% ipython --no-banner

In [1]: import numpy as np

In [2]: np.set_printoptions(suppress=True, linewidth=140)

In [3]: rng = np.random.default_rng(97317)

In [4]: th = rng.uniform(0, 2 * np.pi, 33)

In [5]: O, _ = np.linalg.qr(np.array([[1.1, -1.9],
   ...:     [0.2, 1.3],
   ...:     [-0.4, 1.8],
   ...:     [-1.4, -0.7],
   ...:     [0.2, 0.4],
   ...:     [2.0, -0.2],
   ...:     [-0.6, 1.0]]))

In [6]: F = 3 * np.c_[np.cos(th), np.sin(th)] @ O.T

In [7]: F.round(2)
Out[7]: 
array([[ 0.35, -1.14, -0.94,  1.84, -0.48, -1.75, -0.16],
       [-1.52,  0.11,  0.81,  1.19, -0.1 , -1.98,  0.82],
       [-1.76,  0.44,  1.15,  0.8 ,  0.03, -1.69,  0.94],
       [ 0.57,  0.67,  0.18, -1.81,  0.36,  2.17, -0.32],
       [ 0.69, -1.26, -1.18,  1.73, -0.5 , -1.47, -0.35],
       [ 1.38,  0.03, -0.65, -1.34,  0.15,  2.07, -0.75],
       [-1.27,  1.35,  1.53, -1.38,  0.48,  0.81,  0.66],
       [-1.9 ,  0.77,  1.45,  0.3 ,  0.16, -1.24,  1.01],
       [ 0.85,  0.48, -0.09, -1.7 ,  0.3 ,  2.2 , -0.47],
       [-1.68,  1.28,  1.68, -0.87,  0.41,  0.08,  0.88],
       [ 1.91, -1.01, -1.61,  0.13, -0.27,  0.8 , -1.01],
       [ 1.81, -0.54, -1.24, -0.66, -0.06,  1.58, -0.97],
       [ 0.68,  0.6 ,  0.07, -1.77,  0.34,  2.18, -0.38],
       [-1.86,  1.14,  1.67, -0.43,  0.33, -0.46,  0.98],
       [ 1.44, -1.34, -1.6 ,  1.21, -0.47, -0.56, -0.75],
       [-1.48,  0.08,  0.77,  1.23, -0.11, -2.01,  0.8 ],
       [ 1.08, -1.33, -1.42,  1.53, -0.5 , -1.07, -0.55],
       [ 1.02,  0.35, -0.26, -1.61,  0.26,  2.19, -0.56],
       [ 1.81, -1.19, -1.68,  0.58, -0.36,  0.29, -0.96],
       [ 1.92, -0.93, -1.56, -0.03, -0.23,  0.97, -1.02],
       [ 1.44, -1.34, -1.6 ,  1.21, -0.47, -0.56, -0.75],
       [-1.83,  1.18,  1.68, -0.53,  0.35, -0.34,  0.96],
       [-1.29,  1.35,  1.54, -1.36,  0.48,  0.79,  0.67],
       [-0.1 , -0.94, -0.59,  1.88, -0.44, -2.01,  0.07],
       [ 1.64, -0.27, -0.98, -1.01,  0.04,  1.86, -0.88],
       [ 1.77, -1.23, -1.69,  0.7 , -0.38,  0.14, -0.93],
       [-1.9 ,  0.78,  1.45,  0.29,  0.16, -1.23,  1.01],
       [-1.76,  1.24,  1.69, -0.71,  0.38, -0.12,  0.93],
       [-0.17, -0.91, -0.53,  1.87, -0.43, -2.04,  0.11],
       [-1.9 ,  1.05,  1.63, -0.23,  0.29, -0.69,  1.01],
       [ 1.89, -0.71, -1.4 , -0.4 , -0.14,  1.34, -1.01],
       [ 1.15, -1.34, -1.46,  1.48, -0.49, -0.98, -0.59],
       [ 0.89,  0.45, -0.13, -1.69,  0.29,  2.19, -0.49]])

In [8]: # rows and columns are dependent

In [9]: Z = F[[22, 19]].astype(float)

In [10]: for _ in range(4):
    ...:     z = np.linalg.norm(F[:, None] - Z, axis=-1).argmin(axis=1)
    ...:     Z = np.array([F[z == j].mean(axis=0) for j in range(2)])
    ...: 

In [11]: z
Out[11]: array([1, 0, 0, 1, 1, 1, 0, 0, 1, 0, 1, 1, 1, 0, 1, 0, 1, 1, 1, 1, 1, 0, 0, 1, 1, 1, 0, 0, 1, 0, 1, 1, 1])

In [12]: np.bincount(z)
Out[12]: array([12, 21])

In [13]: Z.round(2)
Out[13]: 
array([[-1.68,  0.9 ,  1.42, -0.14,  0.24, -0.68,  0.89],
       [ 1.14, -0.61, -0.97,  0.1 , -0.16,  0.45, -0.61]])
